$ ipython --no-banner

In [1]: import numpy as np

In [2]: np.set_printoptions(precision=1, suppress=True, linewidth=160, sign=" ")

In [3]: F = np.loadtxt("mat.csv", delimiter=",")

In [4]: print(F)
[[ -1.   3.  -5.  -3.  -4.]
 [ -1.   3.  -5.  -3.  -4.]
 [  0.   0.   0.   0.   0.]
 [ -9.  -6.   9.  -8.   8.]
 [-10.  -9.  10.  -6.  -9.]
 [ -7.  -7.   5. -10.   3.]
 [  0.   0.   0.   0.   0.]
 [ -9.  -6.   9.  -8.   8.]
 [ -9.  -6.   9.  -8.   8.]
 [-10.  -3.   4. -11.   4.]
 [ -1.   3.  -5.  -3.  -4.]
 [  2.  -1.  -4.  -2.  -5.]
 [ -5.  -7.   9.   3.  -5.]
 [ -5.  -7.   9.   3.  -5.]
 [  2.  -1.  -4.  -2.  -5.]
 [ -3.  -8.   5.   1. -10.]
 [  6.   4. -10.   4.  -5.]
 [ -5.  -7.   9.   3.  -5.]
 [  0.   0.   0.   0.   0.]
 [ -5.  -1.   3.  -2.   8.]
 [ -5.  -2.   1.  -9.  -4.]
 [  4.   5.  -6.   6.   0.]
 [ -5.  -2.   1.  -9.  -4.]
 [  1.   2.  -9.  -5.  -9.]
 [ -5.  -7.   9.   3.  -5.]
 [ -5.  -7.   9.   3.  -5.]
 [  2.  -1.  -4.  -2.  -5.]
 [ -5.  -7.   9.   3.  -5.]
 [  0.   0.   0.   0.   0.]
 [ -5.  -2.   1.  -9.  -4.]
 [  4.   5.  -6.   6.   0.]
 [  0.   0.   0.   0.   0.]]

In [5]: Xc = F - F.mean(axis=0)

In [6]: U, s, vt = np.linalg.svd(Xc, full_matrices=False)

In [7]: print(s)
[ 47.9  31.1  23.5   7.    3. ]

In [8]: print(round(float((s ** 2).sum() ** 2 / (s ** 4).sum()), 1))
2.3

In [9]: print(np.round(s ** 2 / (s ** 2).sum(), 1) + 0)
[ 0.6  0.3  0.1  0.   0. ]

In [10]: print(np.searchsorted(np.cumsum(s ** 2) / (s ** 2).sum(), 0.9) + 1)
3

In [11]: hat = F @ np.linalg.solve(F.T @ F, F.T)

In [12]: print(np.diag(hat))
[ 0.2  0.2  0.   0.2  0.3  0.3  0.   0.2  0.2  0.3  0.2  0.2  0.1  0.1  0.2  0.2  0.3  0.1  0.   0.3  0.2  0.2  0.2  0.3  0.1  0.1  0.2  0.1  0.   0.2  0.2
  0. ]

In [13]: print(np.allclose(hat @ hat, hat))
True

In [14]: print(np.linalg.matrix_rank(np.eye(32) - hat))
27

In [15]: rng = np.random.default_rng(931722)

In [16]: lab = rng.permutation(5)

In [17]: out = F[:, lab] * rng.choice([-1, 1], 5)

In [18]: print(out)
[[ -5.  -3.  -3.  -4.  -1.]
 [ -5.  -3.  -3.  -4.  -1.]
 [  0.  -0.   0.   0.   0.]
 [  9.   6.  -8.   8.  -9.]
 [ 10.   9.  -6.  -9. -10.]
 [  5.   7. -10.   3.  -7.]
 [  0.  -0.   0.   0.   0.]
 [  9.   6.  -8.   8.  -9.]
 [  9.   6.  -8.   8.  -9.]
 [  4.   3. -11.   4. -10.]
 [ -5.  -3.  -3.  -4.  -1.]
 [ -4.   1.  -2.  -5.   2.]
 [  9.   7.   3.  -5.  -5.]
 [  9.   7.   3.  -5.  -5.]
 [ -4.   1.  -2.  -5.   2.]
 [  5.   8.   1. -10.  -3.]
 [-10.  -4.   4.  -5.   6.]
 [  9.   7.   3.  -5.  -5.]
 [  0.  -0.   0.   0.   0.]
 [  3.   1.  -2.   8.  -5.]
 [  1.   2.  -9.  -4.  -5.]
 [ -6.  -5.   6.   0.   4.]
 [  1.   2.  -9.  -4.  -5.]
 [ -9.  -2.  -5.  -9.   1.]
 [  9.   7.   3.  -5.  -5.]
 [  9.   7.   3.  -5.  -5.]
 [ -4.   1.  -2.  -5.   2.]
 [  9.   7.   3.  -5.  -5.]
 [  0.  -0.   0.   0.   0.]
 [  1.   2.  -9.  -4.  -5.]
 [ -6.  -5.   6.   0.   4.]
 [  0.  -0.   0.   0.   0.]]

In [19]: U, _, vt = np.linalg.svd(F.T @ out)

In [20]: print(lab)
[ 2  1  3  4  0]

In [21]: print(np.round(np.linalg.lstsq(F, out)[0], 1) + 0)
[[ 0.  0.  0.  0.  1.]
 [ 0. -1.  0.  0.  0.]
 [ 1.  0.  0.  0.  0.]
 [ 0.  0.  1.  0.  0.]
 [ 0.  0.  0.  1.  0.]]

In [22]: feats = np.load("w.npy")

In [23]: print(feats)
[[ -2.    0.1  -0.2   1.    0.4  -0.7  -0.4  -1.1 -15.   -0.9  -0.2  -1.8  -0.7]
 [  0.7   0.9   0.7   0.8  -1.7  -1.2   1.3  -0.1 -16.   -0.4   2.2  -0.1  -0.3]
 [ -0.1   0.2   0.3  -1.2  -1.1   0.1   1.3  -0.8  -3.    1.8  -0.9  -0.3  -1. ]
 [  2.7   0.5  -0.7  -1.1  -0.4  -0.4  -0.1  -1.5   6.    0.8   0.   -1.4   2.1]
 [ -0.2  -0.6  -1.9   0.    0.4  -2.3   0.8   0.6  -8.    0.5   0.5  -1.4  -0.3]
 [ -2.2  -0.3  -2.4   0.    2.6  -0.6  -0.9  -0.2  -6.    1.4   0.7   0.1   0.4]
 [ -0.8   2.5  -0.2   0.2   1.7   0.   -0.7  -1.1   4.   -0.8  -1.1  -1.5   0.4]
 [ -0.7  -0.6  -0.2  -0.1   0.2   0.7  -1.2   0.6  15.    0.    0.4  -0.9   0. ]
 [ -0.3  -2.5  -0.8   0.6  -0.7   0.1   0.3   0.1   0.    0.8  -0.2  -0.5   0.3]]

In [24]: th = np.radians(72)

In [25]: r_ = np.eye(13)

In [26]: r_[11, 11] = r_[3, 3] = np.cos(th)

In [27]: r_[11, 3], r_[3, 11] = -np.sin(th), np.sin(th)

In [28]: out = feats @ r_.T

In [29]: print(np.linalg.svd(feats, compute_uv=False), np.linalg.svd(out, compute_uv=False))
[ 29.7   5.9   4.7   4.5   3.2   3.    2.3   1.7   0.8] [ 29.7   5.9   4.7   4.5   3.2   3.    2.3   1.7   0.8]

In [30]: print(np.abs(out - feats).max(axis=0))
[ 0.   0.   0.   2.4  0.   0.   0.   0.   0.   0.   0.   2.   0. ]

In [31]: print(np.round(np.linalg.det(r_), 1), round(float(np.trace(r_)), 1))
1.0 11.6

In [32]: print(np.allclose(np.linalg.norm(feats, axis=1), np.linalg.norm(out, axis=1)))
True

In [33]: r0 = np.array([4, 5])

In [34]: print(np.cross(feats[1, :3], feats[3, :3]))
[-1.   2.4 -2.1]

In [35]: W1 = np.array([[-1, 5],
    ...:     [1, -2],
    ...:     [-1, -3],
    ...:     [-5, -3],
    ...:     [-4, -4],
    ...:     [3, -2],
    ...:     [-2, -2],
    ...:     [5, -4],
    ...:     [2, 2],
    ...:     [0, -4],
    ...:     [-5, -2],
    ...:     [-4, -2],
    ...:     [-3, 1]])

In [36]: c = np.array([6, 3])

In [37]: H = np.maximum(feats @ W1 + c, 0)

In [38]: print(H)
[[  0.    0. ]
 [  0.    0. ]
 [ 12.8   0. ]
 [ 14.4  43.2]
 [  0.    0. ]
 [  0.    0. ]
 [ 15.9   9.8]
 [ 45.1  30.4]
 [  6.7   7.2]]

In [39]: print(np.linalg.matrix_rank(H))
2

In [40]: print((H > 0).mean(axis=0))
[ 0.6  0.4]

In [41]: basis = np.array([[1, -1, -2], [2, -2, -1]])

In [42]: print(W1 @ basis)
[[  9  -9  -3]
 [ -3   3   0]
 [ -7   7   5]
 [-11  11  13]
 [-12  12  12]
 [ -1   1  -4]
 [ -6   6   6]
 [ -3   3  -6]
 [  6  -6  -6]
 [ -8   8   4]
 [ -9   9  12]
 [ -8   8  10]
 [ -1   1   5]]

In [43]: x = np.array([5, 0, 3, 0, 8, 7, 8, 2, 8, 3, 0, 4, 3])

In [44]: print(feats @ np.ones(13))
[-21.5 -13.2  -4.7   6.5 -11.9  -7.4   2.6  13.2  -2.8]

In [45]: print(feats @ x)
[-149.7 -136.7  -21.7   52.7  -81.   -51.4   26.   110.4   -4.9]

In [46]: print(np.sign((feats @ x).round(6)))
[-1. -1. -1.  1. -1. -1.  1.  1. -1.]

In [47]: gram = feats.T @ feats

In [48]: print(np.allclose(gram, gram.T))
True

In [49]: print(np.linalg.matrix_rank(gram))
9

In [50]: print((feats @ feats.T).shape)
(9, 9)

In [51]: W0 = np.loadtxt("layer14.csv", delimiter=",")

In [52]: print(W0.round(1) + 0)
[[ 0.   0.1  0.   0.3  1.1 -0.8 -0.6  0.9  2.8  2.9 -5.1  1.3 -0.3]
 [ 1.6 -1.1  1.2  3.  -1.3  0.9 -0.4 -4.5 -2.1 -3.6 -0.6  1.2  1.1]
 [ 0.7 -3.  -0.5  1.  -0.1  0.   0.   2.3  4.8 -1.4  6.  -1.8  1.1]
 [-0.8  3.4 -0.9 -0.4  0.8  1.   0.7 -1.3  0.8 -2.4  0.5  0.1 -0.8]
 [-0.3  0.9 -0.3  0.6  2.1 -0.6 -1.   0.6 -1.3 -0.7 -2.   1.2  0.2]
 [-1.  -0.9 -0.8 -1.7  0.  -0.3  0.3 -0.5  2.9  1.9 -3.1  0.4 -0.1]
 [-0.3  1.5 -1.2  2.4 -1.1 -1.7  1.4  2.4  2.9 -2.5 -0.5  1.8 -0.6]
 [-0.2  0.4 -0.1  1.   1.1  0.3  0.   1.7 -0.2  0.4 -0.6 -1.  -0.5]
 [-0.2 -0.3 -0.7 -2.8  1.5 -0.3 -1.8 -4.5  0.5  0.8  4.7 -0.8 -1.2]
 [-0.6  0.5 -0.8  0.9  2.1  0.4  0.5  2.6  1.2 -3.8  3.8 -0.2 -2.3]
 [-0.8 -1.6 -0.7  0.8 -2.3  1.3 -0.4 -0.2 -2.3 -3.2 -1.  -0.4  0.5]
 [-0.1  0.4  0.6  0.7 -2.7  0.2  1.3  2.   1.6  2.   3.2  0.5  1.2]
 [-0.4  0.7 -0.7 -1.7 -1.5  1.5 -0.3 -2.1 -2.7  1.5 -1.4 -0.1 -0.7]
 [-0.6 -0.8  1.5  5.3  0.2 -0.2 -1.1  1.6 -0.4  3.6 -2.4  0.5 -0.3]
 [ 1.   3.   0.  -0.4 -1.7 -1.1 -0.8 -2.6  5.2  3.3 -4.6  0.4  0.1]
 [-0.3 -2.8 -1.5 -0.2 -3.1  0.4 -0.7 -1.2 -1.2 -2.5  2.6  0.8 -0.5]
 [-0.8  2.2  2.1 -0.6 -2.6  1.6  0.4  0.1 -3.9  2.1 -4.  -0.1 -0.5]]

In [53]: U, s, vt = np.linalg.svd(feats, full_matrices=False)

In [54]: print(np.round(vt @ vt.T, 1) + 0)
[[ 1.  0.  0.  0.  0.  0.  0.  0.  0.]
 [ 0.  1.  0.  0.  0.  0.  0.  0.  0.]
 [ 0.  0.  1.  0.  0.  0.  0.  0.  0.]
 [ 0.  0.  0.  1.  0.  0.  0.  0.  0.]
 [ 0.  0.  0.  0.  1.  0.  0.  0.  0.]
 [ 0.  0.  0.  0.  0.  1.  0.  0.  0.]
 [ 0.  0.  0.  0.  0.  0.  1.  0.  0.]
 [ 0.  0.  0.  0.  0.  0.  0.  1.  0.]
 [ 0.  0.  0.  0.  0.  0.  0.  0.  1.]]

In [55]: print(np.allclose(U * s @ vt, feats))
True

In [56]: print((s > 1e-8).sum())
9

In [57]: print(np.round(U.T @ feats @ vt.T, 1) + 0)
[[ 29.7   0.    0.    0.    0.    0.    0.    0.    0. ]
 [  0.    5.9   0.    0.    0.    0.    0.    0.    0. ]
 [  0.    0.    4.7   0.    0.    0.    0.    0.    0. ]
 [  0.    0.    0.    4.5   0.    0.    0.    0.    0. ]
 [  0.    0.    0.    0.    3.2   0.    0.    0.    0. ]
 [  0.    0.    0.    0.    0.    3.    0.    0.    0. ]
 [  0.    0.    0.    0.    0.    0.    2.3   0.    0. ]
 [  0.    0.    0.    0.    0.    0.    0.    1.7   0. ]
 [  0.    0.    0.    0.    0.    0.    0.    0.    0.8]]

In [58]: print(np.round(s / s[0], 1) + 0)
[ 1.   0.2  0.2  0.2  0.1  0.1  0.1  0.1  0. ]

In [59]: hat = W0 @ np.linalg.solve(W0.T @ W0, W0.T)

In [60]: print(np.round(np.linalg.eigvalsh(hat), 1) + 0)
[ 0.  0.  0.  0.  1.  1.  1.  1.  1.  1.  1.  1.  1.  1.  1.  1.  1.]

In [61]: print(np.allclose(hat @ hat, hat))
True
